% ipython --no-banner

In [1]: import numpy as np

In [2]: np.set_printoptions(suppress=True, linewidth=200)

In [3]: rd = lambda a: np.round(a, 1) + 0

In [4]: m1 = np.loadtxt("sample3.csv", delimiter=",")

In [5]: print(m1)
[[-1.   1.4 -0.3  2.3 -0.1  0.5  2.6  3. ]
 [ 0.3  0.  -3.2  1.8 -2.   1.3  2.4 -0.5]
 [-3.8  0.8 -3.   0.7  0.6 -0.1  0.2 -0.4]
 [-0.7  1.4  1.   0.2  0.8  1.8 -2.4 -3.4]
 [ 2.4 -3.2 -0.5 -0.5  0.6  2.3  1.   1.3]
 [ 0.4  2.4  2.2  1.8 -1.7  2.6  1.1 -0.5]
 [-0.7  1.  -1.8 -3.  -1.2 -1.4  2.9 -0.1]
 [-2.9  0.5  2.6 -0.5  2.3  1.6 -0.6 -1.1]
 [ 1.7  3.   1.5 -2.6  0.8 -0.6  1.6  0.6]
 [ 1.8  2.1 -1.4 -0.9  0.7 -2.9  2.2  0.8]
 [-2.6 -1.  -3.2 -0.1  0.6  1.8 -1.5 -1.1]
 [ 0.3 -0.2 -3.  -2.7 -0.8 -2.2 -0.4 -1.7]
 [ 2.5 -1.  -3.2 -1.5  1.7 -0.5  0.8  1.3]
 [-2.5  0.5  2.8 -2.5  0.8  1.8  0.  -0.7]
 [ 2.2  2.4  1.4 -1.6 -0.7 -2.6 -1.6  0.2]
 [ 3.7 -1.8  1.9  1.   0.8 -0.8  0.2  1.5]
 [ 0.3 -0.8  3.2 -0.4  0.1  2.  -2.6 -1.8]
 [ 0.8 -2.  -0.5 -2.9 -0.6  0.3  2.1 -2.6]
 [ 0.6 -1.   0.8 -2.5  2.3  0.8  0.6 -3.2]
 [-1.3 -0.1  0.2 -2.8  1.6  3.5 -0.1  0.7]
 [ 0.  -1.8  0.1  0.8 -0.1  1.2 -0.3 -4.4]
 [-3.4  1.4  1.5  0.9  1.2 -2.4 -1.1 -0.4]
 [ 3.1 -0.6  1.9  0.1 -0.6  0.6  0.5  3.2]
 [ 1.  -1.5 -0.8 -1.7 -0.2 -3.3  1.2 -2.5]
 [-0.2 -1.   0.7  0.4  3.7  0.  -2.5  1.9]
 [-2.5  1.8 -2.   0.7  2.1 -2.6  0.5  0.3]]

In [6]: t = np.radians(45)

In [7]: r_ = np.eye(8)

In [8]: r_[7, 7] = r_[0, 0] = np.cos(t)

In [9]: r_[7, 0], r_[0, 7] = -np.sin(t), np.sin(t)

In [10]: print(rd(r_))
[[ 0.7  0.   0.   0.   0.   0.   0.   0.7]
 [ 0.   1.   0.   0.   0.   0.   0.   0. ]
 [ 0.   0.   1.   0.   0.   0.   0.   0. ]
 [ 0.   0.   0.   1.   0.   0.   0.   0. ]
 [ 0.   0.   0.   0.   1.   0.   0.   0. ]
 [ 0.   0.   0.   0.   0.   1.   0.   0. ]
 [ 0.   0.   0.   0.   0.   0.   1.   0. ]
 [-0.7  0.   0.   0.   0.   0.   0.   0.7]]

In [11]: M2 = m1 @ r_.T

In [12]: print(np.allclose(m1 @ m1.T, M2 @ M2.T))
True

In [13]: print(rd(np.linalg.det(r_)), rd(np.trace(r_)))
1.0 7.4

In [14]: print(rd(np.linalg.svd(m1, compute_uv=False)), rd(np.linalg.svd(M2, compute_uv=False)))
[12.3 11.4 10.5  9.4  8.   7.8  5.   4.5] [12.3 11.4 10.5  9.4  8.   7.8  5.   4.5]

In [15]: print(rd(np.abs(M2 - m1).max(axis=0)))
[3.1 0.  0.  0.  0.  0.  0.  3.1]
